% python3 -q
>>> import numpy as np
>>> from numpy import linalg as LA
>>> np.set_printoptions(suppress=True, linewidth=100)
>>> X = np.array([[2, 3, 4, 5, 6, 7, 8, 9, 10, 11, 12],
...     [13, 14, 15, 16, 17, 18, 19, 20, 21, 22, 23],
...     [24, 25, 26, 27, 28, 29, 30, 31, 32, 33, 34],
...     [35, 36, 37, 38, 39, 40, 41, 42, 43, 44, 45]])
>>> # null space of dimension 9
>>> rk = LA.matrix_rank(X)
>>> print(rk)
2
>>> ns = LA.svd(X)[2][rk:].T
>>> print([int(LA.matrix_rank(X[:, :j + 1])) for j in range(11)])
[1, 2, 2, 2, 2, 2, 2, 2, 2, 2, 2]
>>> print(np.allclose(X @ ns, 0))
True
>>> x0 = np.array([1, -3, 2, 2, -1, -2, -2, 1, -2, 2, -1])
>>> print(X @ np.ones(11))
[ 77. 198. 319. 440.]
>>> print(np.einsum("ij,j->i", X, x0))
[ -26  -59  -92 -125]
>>> print(LA.norm(X @ x0) <= LA.norm(X, 2) * LA.norm(x0) + 1e-9)
True
>>> print((X @ x0).argmax())
0
>>> print(X @ x0)
[ -26  -59  -92 -125]
>>> print(np.sign((X @ x0).round(6)))
[-1 -1 -1 -1]
>>> A = np.array([[1, -2, 4, -8], [1, -1, 1, -1], [1, 0, 0, 0]])
>>> print(np.diff(A, axis=0))
[[ 0  1 -3  7]
 [ 0  1 -1  1]]
>>> print(A.shape)
(3, 4)
>>> print(np.round(LA.svd(A, compute_uv=False), 2))
[9.37 1.4  0.57]
>>> print(np.count_nonzero(A))
9
>>> print(round(LA.norm(A), 2))
9.49
>>> print(np.abs(A).max())
8
>>> out = A / LA.norm(A, axis=1, keepdims=True)
>>> C2 = out @ out.T
>>> print(np.round(LA.norm(out, axis=1), 2))
[1. 1. 1.]
>>> print(np.round(np.degrees(np.arccos(np.clip(C2[0, 2], -1, 1))), 2))
83.77
>>> print(C2[0].round(2))
[1.   0.81 0.11]
>>> print((C2 - 2 * np.eye(3)).round(6).argmax(axis=1))
[1 0 1]
>>> print(np.argwhere(np.triu(np.abs(C2) > 0.95, 1)))
[]
>>> u, v = A[0], A[2]
>>> print(u @ v)
1
>>> pr = (u @ v) / (u @ u) * u
>>> print(pr.round(2))
[ 0.01 -0.02  0.05 -0.09]
>>> print(np.outer(u, v))
[[ 1  0  0  0]
 [-2  0  0  0]
 [ 4  0  0  0]
 [-8  0  0  0]]
>>> print(LA.matrix_rank(np.outer(u, v)))
1
>>> print(np.round(v - pr, 2))
[ 0.99  0.02 -0.05  0.09]
>>> theta = np.radians(180)
>>> Rm = np.eye(4)
>>> Rm[0, 0] = Rm[3, 3] = np.cos(theta)
>>> Rm[0, 3], Rm[3, 0] = -np.sin(theta), np.sin(theta)
>>> print(Rm.round(2) + 0)
[[-1.  0.  0.  0.]
 [ 0.  1.  0.  0.]
 [ 0.  0.  1.  0.]
 [ 0.  0.  0. -1.]]
>>> out = A @ Rm.T
>>> print(np.round(LA.det(Rm), 2), np.trace(Rm))
1.0 0.0
>>> print(out.round(2) + 0)
[[-1. -2.  4.  8.]
 [-1. -1.  1.  1.]
 [-1.  0.  0.  0.]]
>>> print(np.allclose(A @ A.T, out @ out.T))
True
>>> print(np.round(LA.svd(A, compute_uv=False), 2), np.round(LA.svd(out, compute_uv=False), 2))
[9.37 1.4  0.57] [9.37 1.4  0.57]
>>> print(np.allclose(LA.norm(A, axis=1), LA.norm(out, axis=1)))
True
>>> print(np.abs(out - A).max(axis=0))
[ 2.  0.  0. 16.]
>>> feats = np.loadtxt("data.csv", delimiter=",")
>>> print(feats)
[[ 16.   6.  -1.  -2.   0. -16.  -3.   4.]
 [  6.   0.   3.  -2. -12. -11.  -3.   0.]
 [ -1.   3. -18.  -2. -11.   2.  12.   9.]
 [ -2.  -2.  -2.   8.  -6.   2.   4. -18.]
 [  0. -12. -11.  -6.   8.   8. -10.  -6.]
 [-16. -11.   2.   2.   8. -14.  -9. -10.]
 [ -3.  -3.  12.   4. -10.  -9.  -8.  15.]
 [  4.   0.   9. -18.  -6. -10.  15.   6.]]
>>> vals, vecs = LA.eigh(feats)
>>> x0 = np.array([2, -7, -5, 1, 8, 8, -2, 7])
>>> print(x0 @ feats @ x0)
1136.0
>>> print((np.sign(vecs[:, -1].round(6)) == np.sign(vecs[0, -1].round(6))).astype(int))
[1 1 1 0 0 0 1 1]
>>> print(np.abs(feats).sum(axis=1).max(), round(float(np.abs(vals).max()), 2))
72.0 41.1
>>> vals, vecs = LA.eigh(feats)
>>> print(vals.round(2))
[-33.78 -23.01 -19.67 -13.4    2.74  21.64  22.37  41.1 ]
>>> print(np.round(LA.eigvalsh(feats @ feats), 2))
[   7.49  179.52  386.81  468.3   500.33  529.31 1140.75 1689.49]
>>> print(np.round(vecs @ np.diag(vals) @ vecs.T, 2) + 0)
[[ 16.   6.  -1.  -2.   0. -16.  -3.   4.]
 [  6.   0.   3.  -2. -12. -11.  -3.   0.]
 [ -1.   3. -18.  -2. -11.   2.  12.   9.]
 [ -2.  -2.  -2.   8.  -6.   2.   4. -18.]
 [  0. -12. -11.  -6.   8.   8. -10.  -6.]
 [-16. -11.   2.   2.   8. -14.  -9. -10.]
 [ -3.  -3.  12.   4. -10.  -9.  -8.  15.]
 [  4.   0.   9. -18.  -6. -10.  15.   6.]]
>>> print(np.round(LA.eigvalsh(feats + 2 * np.eye(8)), 2))
[-31.78 -21.01 -17.67 -11.4    4.74  23.64  24.37  43.1 ]
>>> print((vals > 1e-8).sum(), (vals < -1e-8).sum())
4 4
>>> print(np.round(vecs.T @ vecs, 2) + 0)
[[1. 0. 0. 0. 0. 0. 0. 0.]
 [0. 1. 0. 0. 0. 0. 0. 0.]
 [0. 0. 1. 0. 0. 0. 0. 0.]
 [0. 0. 0. 1. 0. 0. 0. 0.]
 [0. 0. 0. 0. 1. 0. 0. 0.]
 [0. 0. 0. 0. 0. 1. 0. 0.]
 [0. 0. 0. 0. 0. 0. 1. 0.]
 [0. 0. 0. 0. 0. 0. 0. 1.]]
>>> print(np.round(vecs.T @ feats @ vecs, 2) + 0)
[[-33.78   0.     0.     0.     0.     0.     0.     0.  ]
 [  0.   -23.01   0.     0.     0.     0.     0.     0.  ]
 [  0.     0.   -19.67   0.     0.     0.     0.     0.  ]
 [  0.     0.     0.   -13.4    0.     0.     0.     0.  ]
 [  0.     0.     0.     0.     2.74   0.     0.     0.  ]
 [  0.     0.     0.     0.     0.    21.64   0.     0.  ]
 [  0.     0.     0.     0.     0.     0.    22.37   0.  ]
 [  0.     0.     0.     0.     0.     0.     0.    41.1 ]]
>>> print(np.round(LA.svd(feats, compute_uv=False), 2))
[41.1  33.78 23.01 22.37 21.64 19.67 13.4   2.74]
